$ python3 -q
>>> import numpy as np
>>> np.set_printoptions(precision=2, suppress=True, linewidth=200, sign=" ")
>>> rng = np.random.default_rng(46)
>>> m1 = np.eye(10, dtype=int)[rng.permutation(10)]
>>> print(m1)
[[ 0  0  1  0  0  0  0  0  0  0]
 [ 0  0  0  0  0  0  1  0  0  0]
 [ 1  0  0  0  0  0  0  0  0  0]
 [ 0  0  0  0  0  1  0  0  0  0]
 [ 0  0  0  0  1  0  0  0  0  0]
 [ 0  1  0  0  0  0  0  0  0  0]
 [ 0  0  0  0  0  0  0  0  1  0]
 [ 0  0  0  0  0  0  0  0  0  1]
 [ 0  0  0  0  0  0  0  1  0  0]
 [ 0  0  0  1  0  0  0  0  0  0]]
>>> # keeps lengths
>>> q, r_ = np.linalg.qr(m1)
>>> q.shape, r_.shape
((10, 10), (10, 10))
>>> q
array([[ 0.,  0., -1.,  0.,  0.,  0.,  0.,  0.,  0.,  0.],
       [-0.,  0.,  0.,  0.,  0.,  0., -1.,  0.,  0.,  0.],
       [-1., -0.,  0.,  0.,  0.,  0.,  0.,  0.,  0.,  0.],
       [-0., -0., -0.,  0.,  0., -1.,  0.,  0.,  0.,  0.],
       [-0., -0., -0., -0.,  1.,  0.,  0.,  0.,  0.,  0.],
       [-0., -1., -0., -0., -0.,  0.,  0.,  0.,  0.,  0.],
       [-0., -0., -0., -0., -0., -0.,  0.,  0., -1.,  0.],
       [-0., -0., -0., -0., -0., -0.,  0.,  0.,  0.,  1.],
       [-0., -0., -0., -0., -0., -0.,  0., -1.,  0.,  0.],
       [-0., -0., -0., -1., -0.,  0.,  0., -0.,  0.,  0.]])
>>> q @ r_
array([[ 0.,  0.,  1.,  0.,  0.,  0.,  0.,  0.,  0.,  0.],
       [ 0.,  0.,  0.,  0.,  0.,  0.,  1.,  0.,  0.,  0.],
       [ 1.,  0.,  0.,  0.,  0.,  0.,  0.,  0.,  0.,  0.],
       [ 0.,  0.,  0.,  0.,  0.,  1.,  0.,  0.,  0.,  0.],
       [ 0.,  0.,  0.,  0.,  1.,  0.,  0.,  0.,  0.,  0.],
       [ 0.,  1.,  0.,  0.,  0.,  0.,  0.,  0.,  0.,  0.],
       [ 0.,  0.,  0.,  0.,  0.,  0.,  0.,  0.,  1.,  0.],
       [ 0.,  0.,  0.,  0.,  0.,  0.,  0.,  0.,  0.,  1.],
       [ 0.,  0.,  0.,  0.,  0.,  0.,  0.,  1.,  0.,  0.],
       [ 0.,  0.,  0.,  1.,  0.,  0.,  0.,  0.,  0.,  0.]])
>>> print(np.allclose(r_.T @ r_, m1.T @ m1))
True
>>> m1 @ m1.T
array([[ 1,  0,  0,  0,  0,  0,  0,  0,  0,  0],
       [ 0,  1,  0,  0,  0,  0,  0,  0,  0,  0],
       [ 0,  0,  1,  0,  0,  0,  0,  0,  0,  0],
       [ 0,  0,  0,  1,  0,  0,  0,  0,  0,  0],
       [ 0,  0,  0,  0,  1,  0,  0,  0,  0,  0],
       [ 0,  0,  0,  0,  0,  1,  0,  0,  0,  0],
       [ 0,  0,  0,  0,  0,  0,  1,  0,  0,  0],
       [ 0,  0,  0,  0,  0,  0,  0,  1,  0,  0],
       [ 0,  0,  0,  0,  0,  0,  0,  0,  1,  0],
       [ 0,  0,  0,  0,  0,  0,  0,  0,  0,  1]])
>>> print(np.linalg.svd(m1, compute_uv=False))
[ 1.  1.  1.  1.  1.  1.  1.  1.  1.  1.]
>>> np.linalg.pinv(m1)
array([[ 0.,  0.,  1.,  0.,  0.,  0.,  0.,  0.,  0.,  0.],
       [ 0.,  0.,  0.,  0.,  0.,  1.,  0.,  0.,  0.,  0.],
       [ 1.,  0.,  0.,  0.,  0.,  0.,  0.,  0.,  0.,  0.],
       [ 0.,  0.,  0.,  0.,  0.,  0.,  0.,  0.,  0.,  1.],
       [ 0.,  0.,  0.,  0.,  1.,  0.,  0.,  0.,  0.,  0.],
       [ 0.,  0.,  0.,  1.,  0.,  0.,  0.,  0.,  0.,  0.],
       [ 0.,  1.,  0.,  0.,  0.,  0.,  0.,  0.,  0.,  0.],
       [ 0.,  0.,  0.,  0.,  0.,  0.,  0.,  0.,  1.,  0.],
       [ 0.,  0.,  0.,  0.,  0.,  0.,  1.,  0.,  0.,  0.],
       [ 0.,  0.,  0.,  0.,  0.,  0.,  0.,  1.,  0.,  0.]])
>>> m1[:, 9] @ m1[:, 3]
np.int64(0)
>>> q, vecs = np.linalg.qr(m1[:, :8])[0], np.linalg.qr(m1[:, 8:])[0]
>>> sigma = np.linalg.svd(q.T @ vecs, compute_uv=False)
>>> print(np.degrees(np.arccos(sigma.clip(0, 1))))
[ 90.  90.]
>>> print(sigma)
[ 0.  0.]
>>> th = np.radians(30)
>>> r_ = np.eye(10)
>>> r_[6, 6] = r_[3, 3] = np.cos(th)
>>> r_[6, 3], r_[3, 6] = -np.sin(th), np.sin(th)
>>> print(r_)
[[ 1.    0.    0.    0.    0.    0.    0.    0.    0.    0.  ]
 [ 0.    1.    0.    0.    0.    0.    0.    0.    0.    0.  ]
 [ 0.    0.    1.    0.    0.    0.    0.    0.    0.    0.  ]
 [ 0.    0.    0.    0.87  0.    0.    0.5   0.    0.    0.  ]
 [ 0.    0.    0.    0.    1.    0.    0.    0.    0.    0.  ]
 [ 0.    0.    0.    0.    0.    1.    0.    0.    0.    0.  ]
 [ 0.    0.    0.   -0.5   0.    0.    0.87  0.    0.    0.  ]
 [ 0.    0.    0.    0.    0.    0.    0.    1.    0.    0.  ]
 [ 0.    0.    0.    0.    0.    0.    0.    0.    1.    0.  ]
 [ 0.    0.    0.    0.    0.    0.    0.    0.    0.    1.  ]]
>>> M2 = m1 @ r_.T
>>> np.linalg.svd(m1, compute_uv=False), np.linalg.svd(M2, compute_uv=False)
(array([ 1.,  1.,  1.,  1.,  1.,  1.,  1.,  1.,  1.,  1.]), array([ 1.,  1.,  1.,  1.,  1.,  1.,  1.,  1.,  1.,  1.]))
>>> np.allclose(np.linalg.norm(m1, axis=1), np.linalg.norm(M2, axis=1))
True
